$ python3 -q
>>> import numpy as np
>>> import numpy.linalg as la
>>> np.set_printoptions(precision=1, suppress=True, linewidth=200, legacy="1.25")
>>> F = np.array([[1, 0, 2], [0, 1, 0], [2, 0, 1]])
>>> # equal to its transpose
>>> F @ F
array([[5, 0, 4],
       [0, 1, 0],
       [4, 0, 5]])
>>> (F - F.T) / 2
array([[0., 0., 0.],
       [0., 0., 0.],
       [0., 0., 0.]])
>>> (F + F.T) / 2
array([[1., 0., 2.],
       [0., 1., 0.],
       [2., 0., 1.]])
>>> w, evecs = la.eigh(F)
>>> np.round(evecs.T @ evecs, 1) + 0
array([[1., 0., 0.],
       [0., 1., 0.],
       [0., 0., 1.]])
>>> np.abs(evecs[:, -1])
array([0.7, 0. , 0.7])
>>> la.eigvalsh(F + 4 * np.eye(3))
array([3., 5., 7.])
>>> w.sum(), np.trace(F)
(3.0, 3)
>>> np.abs(evecs[:, -1]).round(6).argmax()
0
>>> Y = np.array([[-1], [1], [-3], [-3], [0]])
>>> W2 = np.array([[0, 2, 1, 3, 2, 0, 1, 3]])
>>> A = Y @ W2
>>> A
array([[ 0, -2, -1, -3, -2,  0, -1, -3],
       [ 0,  2,  1,  3,  2,  0,  1,  3],
       [ 0, -6, -3, -9, -6,  0, -3, -9],
       [ 0, -6, -3, -9, -6,  0, -3, -9],
       [ 0,  0,  0,  0,  0,  0,  0,  0]])
>>> rank = la.matrix_rank(A)
>>> rank
1
>>> null = la.svd(A)[2][rank:].T
>>> [int(la.matrix_rank(A[:i])) for i in range(1, len(A) + 1)]
[1, 1, 1, 1, 1]
>>> np.round(null @ null.T, 1) + 0
array([[ 1. ,  0. ,  0. ,  0. ,  0. ,  0. ,  0. ,  0. ],
       [ 0. ,  0.9, -0.1, -0.2, -0.1,  0. , -0.1, -0.2],
       [ 0. , -0.1,  1. , -0.1, -0.1,  0. ,  0. , -0.1],
       [ 0. , -0.2, -0.1,  0.7, -0.2,  0. , -0.1, -0.3],
       [ 0. , -0.1, -0.1, -0.2,  0.9,  0. , -0.1, -0.2],
       [ 0. ,  0. ,  0. ,  0. ,  0. ,  1. ,  0. ,  0. ],
       [ 0. , -0.1,  0. , -0.1, -0.1,  0. ,  1. , -0.1],
       [ 0. , -0.2, -0.1, -0.3, -0.2,  0. , -0.1,  0.7]])
>>> null.shape
(8, 7)
>>> np.allclose(A @ null, 0)
True
>>> la.matrix_rank(A.T @ A), la.matrix_rank(A @ A.T)
(1, 1)
>>> [int(la.matrix_rank(np.delete(A, i, axis=0))) for i in range(5)]
[1, 1, 1, 1, 1]
>>> [int(la.matrix_rank(A[:, :j + 1])) for j in range(8)]
[0, 1, 1, 1, 1, 1, 1, 1]
>>> U, sigma, Vh = la.svd(A)
>>> evecs = Vh[:(sigma > 1e-8).sum()]
>>> rng = np.random.default_rng(55)
>>> vec = A[4] + 2 * A[0] + rng.integers(2) * np.eye(8)[6]
>>> vec
array([ 0., -4., -2., -6., -4.,  0., -1., -6.])
>>> la.matrix_rank(np.vstack([A, vec]))
2
>>> np.round(evecs.T @ evecs, 1) + 0
array([[0. , 0. , 0. , 0. , 0. , 0. , 0. , 0. ],
       [0. , 0.1, 0.1, 0.2, 0.1, 0. , 0.1, 0.2],
       [0. , 0.1, 0. , 0.1, 0.1, 0. , 0. , 0.1],
       [0. , 0.2, 0.1, 0.3, 0.2, 0. , 0.1, 0.3],
       [0. , 0.1, 0.1, 0.2, 0.1, 0. , 0.1, 0.2],
       [0. , 0. , 0. , 0. , 0. , 0. , 0. , 0. ],
       [0. , 0.1, 0. , 0.1, 0.1, 0. , 0. , 0.1],
       [0. , 0.2, 0.1, 0.3, 0.2, 0. , 0.1, 0.3]])
>>> X = np.array([[0.9, 1.9, 0.2, 0.7],
...     [-0.8, 1.1, 0.9, -0.2],
...     [2.1, 2.0, -0.5, -2.0],
...     [-2.4, -1.8, 0.9, 0.7],
...     [0.6, 1.6, -0.4, 1.6],
...     [0.6, 0.6, -2.3, 0.4],
...     [-0.2, -0.7, -0.5, -0.3],
...     [-0.1, -3.5, -1.0, 0.1],
...     [-0.9, 0.7, -1.7, -1.3],
...     [-0.4, 1.7, -0.5, 0.5],
...     [0.1, 0.0, -0.3, -0.4],
...     [-0.4, -0.7, -0.1, -1.8],
...     [-1.4, -0.2, -0.1, 0.1],
...     [0.1, 0.5, -0.2, -1.8],
...     [-0.6, -0.2, 1.4, -0.1],
...     [0.0, 0.6, 0.4, 1.6],
...     [0.6, -1.9, 1.1, 1.4]])
>>> X[:, 2] = 3 * X[:, 1] + 0.3 * rng.normal(size=17)
>>> X
array([[  0.9,   1.9,   4.8,   0.7],
       [ -0.8,   1.1,   3.2,  -0.2],
       [  2.1,   2. ,   6.4,  -2. ],
       [ -2.4,  -1.8,  -5.8,   0.7],
       [  0.6,   1.6,   4.8,   1.6],
       [  0.6,   0.6,   2.2,   0.4],
       [ -0.2,  -0.7,  -2.5,  -0.3],
       [ -0.1,  -3.5, -10.3,   0.1],
       [ -0.9,   0.7,   2.7,  -1.3],
       [ -0.4,   1.7,   5.2,   0.5],
       [  0.1,   0. ,   0.5,  -0.4],
       [ -0.4,  -0.7,  -2.1,  -1.8],
       [ -1.4,  -0.2,  -0.7,   0.1],
       [  0.1,   0.5,   1.6,  -1.8],
       [ -0.6,  -0.2,  -1. ,  -0.1],
       [  0. ,   0.6,   2.1,   1.6],
       [  0.6,  -1.9,  -5.7,   1.4]])
>>> # column 2 dominates
>>> f, g = F[2], F[1]
>>> f @ f
5
>>> f @ g
0
>>> pr = (f @ g) / (f @ f) * f
>>> (g - pr) @ f
0.0
>>> la.matrix_rank(np.outer(f, g))
1
>>> g - pr
array([0., 1., 0.])
>>> np.outer(f, g)
array([[0, 2, 0],
       [0, 0, 0],
       [0, 1, 0]])
>>> round(la.norm(f + g) ** 2 + la.norm(f - g) ** 2, 1)
12.0
>>> Xc = (X - X.mean(axis=0)) / X.std(axis=0)
>>> Xc.std(axis=0)
array([1., 1., 1., 1.])
>>> coef = la.lstsq(np.delete(Xc, 2, axis=1), Xc[:, 2])[0]
>>> coef.round(1) + 0
array([0., 1., 0.])
>>> np.abs(coef).argmax()
1
>>> vec = np.array([0, 1, 1, 1])
>>> rhs = X @ vec
>>> np.round(la.solve(X.T @ X, X.T @ rhs), 1) + 0
array([0., 1., 1., 1.])
>>> try:
...     la.solve(X, rhs)
... except la.LinAlgError as e:
...     print("failed:", e)
... 
failed: Last 2 dimensions of the array must be square
>>> rhs = rhs + 0.3 * rng.normal(size=17)
>>> rhs.round(1) + 0
array([  7. ,   4.4,   6.6,  -7. ,   7.8,   3.4,  -3.9, -14. ,   2.5,   7.5,   0.5,  -4.6,  -0.3,   0. ,  -0.9,   4.6,  -5.8])
>>> coef, *_ = la.lstsq(X, rhs)
>>> coef.round()
array([-0., -0.,  1.,  1.])
>>> [round(float(la.norm(la.solve(X.T @ X + lam * np.eye(4), X.T @ rhs))), 2) for lam in (0, 1, 10, 100)]
[1.77, 1.61, 1.41, 0.99]
>>> t3 = np.stack([X, -1 * X, X[::-1]])
>>> la.matrix_rank(t3)
array([4, 4, 4])
>>> t3.sum(axis=0)
array([[  0.6,  -1.9,  -5.7,   1.4],
       [  0. ,   0.6,   2.1,   1.6],
       [ -0.6,  -0.2,  -1. ,  -0.1],
       [  0.1,   0.5,   1.6,  -1.8],
       [ -1.4,  -0.2,  -0.7,   0.1],
       [ -0.4,  -0.7,  -2.1,  -1.8],
       [  0.1,   0. ,   0.5,  -0.4],
       [ -0.4,   1.7,   5.2,   0.5],
       [ -0.9,   0.7,   2.7,  -1.3],
       [ -0.1,  -3.5, -10.3,   0.1],
       [ -0.2,  -0.7,  -2.5,  -0.3],
       [  0.6,   0.6,   2.2,   0.4],
       [  0.6,   1.6,   4.8,   1.6],
       [ -2.4,  -1.8,  -5.8,   0.7],
       [  2.1,   2. ,   6.4,  -2. ],
       [ -0.8,   1.1,   3.2,  -0.2],
       [  0.9,   1.9,   4.8,   0.7]])
>>> (t3 @ X.T).shape
(3, 17, 17)
>>> W2 = np.array([[7, 4, 0, 7, 0, 2], [2, 4, 5, 5, 1, 0]])
>>> M = np.repeat(W2, 24 // 2, axis=0)
>>> M = M + 0.1 * rng.normal(size=M.shape)
>>> M.round(1) + 0
array([[ 7.2,  4. ,  0. ,  7.2,  0.1,  2.1],
       [ 6.9,  4.2,  0.1,  7.1, -0.2,  2. ],
       [ 6.8,  4.1,  0. ,  7. , -0.1,  2. ],
       [ 7. ,  3.8,  0. ,  7. , -0.1,  2.1],
       [ 6.9,  3.9, -0.2,  6.8,  0.1,  2.3],
       [ 6.9,  4. ,  0. ,  7.1,  0.3,  2.1],
       [ 7. ,  4.1,  0.1,  7. ,  0. ,  1.9],
       [ 7. ,  3.9,  0.2,  7.2, -0.2,  1.8],
       [ 6.9,  4. ,  0.1,  7. ,  0.1,  1.8],
       [ 7. ,  4. , -0.1,  6.9,  0.1,  2. ],
       [ 7.1,  3.8,  0.2,  7.2,  0.2,  2. ],
       [ 6.9,  4.1,  0. ,  7.1, -0.2,  2. ],
       [ 2. ,  3.9,  4.9,  5.2,  1.1, -0.1],
       [ 2.2,  4. ,  4.9,  4.9,  0.9,  0.1],
       [ 2. ,  4. ,  4.9,  5.1,  0.9,  0. ],
       [ 1.9,  4.1,  5.1,  5. ,  1. , -0.1],
       [ 2. ,  4. ,  5.1,  4.8,  1. ,  0.1],
       [ 1.9,  3.9,  5.1,  5. ,  1.2,  0.1],
       [ 2. ,  4. ,  5. ,  5. ,  1. , -0.1],
       [ 1.9,  4. ,  4.9,  4.9,  0.9,  0.2],
       [ 2.1,  4.1,  4.9,  5.1,  0.8,  0.1],
       [ 2. ,  4.2,  5.1,  5. ,  1. , -0.1],
       [ 2. ,  4. ,  5.1,  5.1,  0.9,  0.2],
       [ 1.7,  3.9,  5.1,  5.1,  1.2,  0. ]])
>>> W2 = M[[3, 4]].astype(float)
>>> for _ in range(5):
...     z = la.norm(M[:, None] - W2, axis=-1).argmin(axis=1)
...     W2 = np.array([M[z == j].mean(axis=0) for j in range(2)])
... 
>>> z
array([1, 1, 1, 1, 1, 1, 1, 1, 1, 1, 1, 1, 0, 0, 0, 0, 0, 0, 0, 0, 0, 0, 0, 0])
>>> np.bincount(z)
array([12, 12])
>>> np.round(W2[1] - W2[0], 1) + 0
array([ 5.,  0., -5.,  2., -1.,  2.])
>>> W2.round(1) + 0
array([[2. , 4. , 5. , 5. , 1. , 0. ],
       [7. , 4. , 0. , 7.1, 0. , 2. ]])
>>> G = np.cov(M, rowvar=False)
>>> round(float(np.corrcoef(M[:, 0], M[:, 4])[0, 1]), 1)
-1.0
>>> np.round(np.corrcoef(M.T), 1) + 0
array([[ 1. , -0.1, -1. ,  1. , -1. ,  1. ],
       [-0.1,  1. ,  0.1, -0.1,  0. , -0.1],
       [-1. ,  0.1,  1. , -1. ,  1. , -1. ],
       [ 1. , -0.1, -1. ,  1. , -1. ,  1. ],
       [-1. ,  0. ,  1. , -1. ,  1. , -1. ],
       [ 1. , -0.1, -1. ,  1. , -1. ,  1. ]])
>>> np.argsort(-M.std(axis=0).round(6), kind="stable")
array([0, 2, 3, 5, 4, 1])
>>> M.std(axis=0)
array([2.5, 0.1, 2.5, 1. , 0.5, 1. ])
>>> np.median(M, axis=0)
array([4.5, 4. , 2.5, 6. , 0.5, 1. ])
>>> np.polyfit(M[:, 0], M[:, 4], 1)
array([-0.2,  1.4])
>>> G.round(1) + 0
array([[ 6.5,  0. , -6.5,  2.7, -1.3,  2.6],
       [ 0. ,  0. ,  0. ,  0. ,  0. ,  0. ],
       [-6.5,  0. ,  6.5, -2.7,  1.3, -2.6],
       [ 2.7,  0. , -2.7,  1.1, -0.5,  1.1],
       [-1.3,  0. ,  1.3, -0.5,  0.3, -0.5],
       [ 2.6,  0. , -2.6,  1.1, -0.5,  1. ]])
>>> proj = M @ la.solve(M.T @ M, M.T)
>>> np.round(proj @ M[:, 5], 1) + 0
array([ 2.1,  2. ,  2. ,  2.1,  2.3,  2.1,  1.9,  1.8,  1.8,  2. ,  2. ,  2. , -0.1,  0.1,  0. , -0.1,  0.1,  0.1, -0.1,  0.2,  0.1, -0.1,  0.2,  0. ])
>>> U, sigma, Vh = la.svd(M)
>>> np.argmax(sigma[:-1] / (sigma[1:] + 1e-6)) + 1
2
>>> Y = U[:, :2] @ np.diag(sigma[:2]) @ Vh[:2]
>>> round(la.norm(M - Y, 2), 1), round(float(sigma[2]), 1)
(0.7, 0.7)
